$ ipython --no-banner

In [1]: import numpy as np

In [2]: np.set_printoptions(precision=2, suppress=True, linewidth=120)

In [3]: arr = np.array([[-0.7, -0.3, 1.0, -1.6],
   ...:     [-1.1, 0.5, -1.0, -1.7],
   ...:     [1.0, -0.7, -0.2, -0.4]])

In [4]: rng = np.random.default_rng(474)

In [5]: arr[0] = arr[2] + 0.05 * rng.normal(size=4)

In [6]: arr
Out[6]: 
array([[ 1.04, -0.71, -0.13, -0.4 ],
       [-1.1 ,  0.5 , -1.  , -1.7 ],
       [ 1.  , -0.7 , -0.2 , -0.4 ]])

In [7]: A2 = arr + rng.integers(-2, 3, (3, 2)) @ rng.integers(-2, 3, (2, 4))

In [8]: A2
Out[8]: 
array([[-1.96,  2.29,  3.87,  0.6 ],
       [-3.1 ,  2.5 ,  1.  , -1.7 ],
       [-1.  ,  1.3 ,  1.8 , -0.4 ]])

In [9]: np.round(np.linalg.svd(A2 - arr, compute_uv=False), 2) + 0
Out[9]: array([7.64, 0.83, 0.  ])

In [10]: np.abs(A2 - arr).sum(axis=1)
Out[10]: array([11.,  6.,  6.])

In [11]: np.linalg.matrix_rank(A2 - arr, tol=1e-8)
Out[11]: np.int64(2)

In [12]: Uu, sigma, VT = np.linalg.svd(arr)

In [13]: np.argmax(sigma[:-1] / (sigma[1:] + 1e-6)) + 1
Out[13]: np.int64(2)

In [14]: A2 = Uu[:, :2] @ np.diag(sigma[:2]) @ VT[:2]

In [15]: round(np.linalg.norm(arr - A2, 2), 2), round(float(sigma[2]), 2)
Out[15]: (np.float64(0.04), 0.04)

In [16]: A2
Out[16]: 
array([[ 1.04, -0.71, -0.16, -0.39],
       [-1.1 ,  0.5 , -1.  , -1.7 ],
       [ 1.  , -0.7 , -0.17, -0.41]])

In [17]: round(float(np.linalg.norm(arr - A2) / np.linalg.norm(arr)), 2)
Out[17]: 0.01

In [18]: A2 = arr / np.sqrt((arr ** 2).mean(axis=1, keepdims=True))

In [19]: np.linalg.norm(A2, axis=1)
Out[19]: array([2., 2., 2.])

In [20]: A2[2]
Out[20]: array([ 1.54, -1.08, -0.31, -0.62])

In [21]: np.round(np.linalg.norm(arr, 1), 2), np.round(np.linalg.norm(arr, np.inf), 2)
Out[21]: (np.float64(3.14), np.float64(4.3))

In [22]: round(np.linalg.norm(arr, 2), 2)
Out[22]: np.float64(2.39)

In [23]: np.linalg.norm(arr, axis=1)
Out[23]: array([1.33, 2.31, 1.3 ])

In [24]: round(float(np.linalg.norm(arr[0] - arr[2])), 2)
Out[24]: 0.08

In [25]: O, _ = np.linalg.qr(np.array([[1.1, 0.0, 0.3, 1.0],
    ...:     [1.0, -1.0, 0.1, -1.2],
    ...:     [-0.7, -0.6, 0.3, -0.8],
    ...:     [-1.1, -1.7, 0.8, 0.9]]))

In [26]: E = O[:, :3]

In [27]: E
Out[27]: 
array([[-0.56, -0.19, -0.81],
       [-0.51, -0.68,  0.52],
       [ 0.35, -0.19, -0.1 ],
       [ 0.56, -0.68, -0.27]])

In [28]: def softmax(z):
    ...:     e = np.exp(z - z.max(axis=-1, keepdims=True))
    ...:     return e / e.sum(axis=-1, keepdims=True)
    ...: 

In [29]: softmax(E[3] + -3)
Out[29]: array([0.58, 0.17, 0.25])

In [30]: scores = E @ E.T / np.sqrt(3)

In [31]: softmax(scores + np.triu(np.full(scores.shape, -np.inf), 1))
Out[31]: 
array([[1.  , 0.  , 0.  , 0.  ],
       [0.36, 0.64, 0.  , 0.  ],
       [0.32, 0.31, 0.37, 0.  ],
       [0.21, 0.21, 0.25, 0.33]])

In [32]: softmax(scores).round(6).argmax(axis=1)
Out[32]: array([0, 1, 3, 3])

In [33]: softmax(scores)[3] @ E
Out[33]: array([ 0.05, -0.46, -0.17])

In [34]: O, r_ = np.linalg.qr(E)

In [35]: O @ r_
Out[35]: 
array([[-0.56, -0.19, -0.81],
       [-0.51, -0.68,  0.52],
       [ 0.35, -0.19, -0.1 ],
       [ 0.56, -0.68, -0.27]])

In [36]: round(float(abs(r_[0, 0])), 2), round(np.linalg.norm(E[:, 0]), 2)
Out[36]: (1.0, np.float64(1.0))

In [37]: round(E[:, 2] @ E[:, 0], 2)
Out[37]: np.float64(-0.0)

In [38]: np.linalg.pinv(E)
Out[38]: 
array([[-0.56, -0.51,  0.35,  0.56],
       [-0.19, -0.68, -0.19, -0.68],
       [-0.81,  0.52, -0.1 , -0.27]])

In [39]: np.linalg.norm(E, axis=0)
Out[39]: array([1., 1., 1.])

In [40]: E @ E.T
Out[40]: 
array([[ 0.99, -0.01, -0.08,  0.03],
       [-0.01,  0.99, -0.1 ,  0.04],
       [-0.08, -0.1 ,  0.17,  0.35],
       [ 0.03,  0.04,  0.35,  0.85]])

In [41]: feats = np.load("layer15.npy")

In [42]: feats
Out[42]: 
array([[ 0.26,  0.01,  0.34],
       [-2.  , -0.98, -2.91],
       [ 1.69,  0.87,  2.65],
       [ 0.5 ,  0.19,  0.68],
       [ 0.46,  0.31,  0.74],
       [-3.01, -1.47, -4.37],
       [ 0.4 ,  0.26,  0.55],
       [-0.45, -0.19, -0.83],
       [-0.67, -0.41, -0.96],
       [-0.66, -0.25, -0.98],
       [ 2.83,  1.38,  4.29],
       [ 1.41,  0.66,  2.18],
       [-1.62, -0.83, -2.38],
       [ 0.18,  0.04,  0.01],
       [-1.62, -0.78, -2.61],
       [ 1.56,  0.8 ,  2.4 ],
       [-1.46, -0.81, -2.17],
       [ 1.59,  0.79,  2.39],
       [ 0.29,  0.13,  0.39],
       [ 2.91,  1.44,  4.36],
       [-1.3 , -0.61, -1.93],
       [ 4.95,  2.48,  7.41]])

In [43]: hat = feats @ np.linalg.solve(feats.T @ feats, feats.T)

In [44]: round(np.trace(hat), 2)
Out[44]: np.float64(3.0)

In [45]: np.allclose(hat @ hat, hat)
Out[45]: True

In [46]: np.diag(hat)
Out[46]: 
array([0.24, 0.09, 0.12, 0.08, 0.12, 0.23, 0.09, 0.16, 0.13, 0.11, 0.13, 0.09, 0.06, 0.36, 0.23, 0.06, 0.16, 0.03,
       0.01, 0.11, 0.04, 0.34])

In [47]: hat @ feats[:, 1]
Out[47]: 
array([ 0.01, -0.98,  0.87,  0.19,  0.31, -1.47,  0.26, -0.19, -0.41, -0.25,  1.38,  0.66, -0.83,  0.04, -0.78,  0.8 ,
       -0.81,  0.79,  0.13,  1.44, -0.61,  2.48])
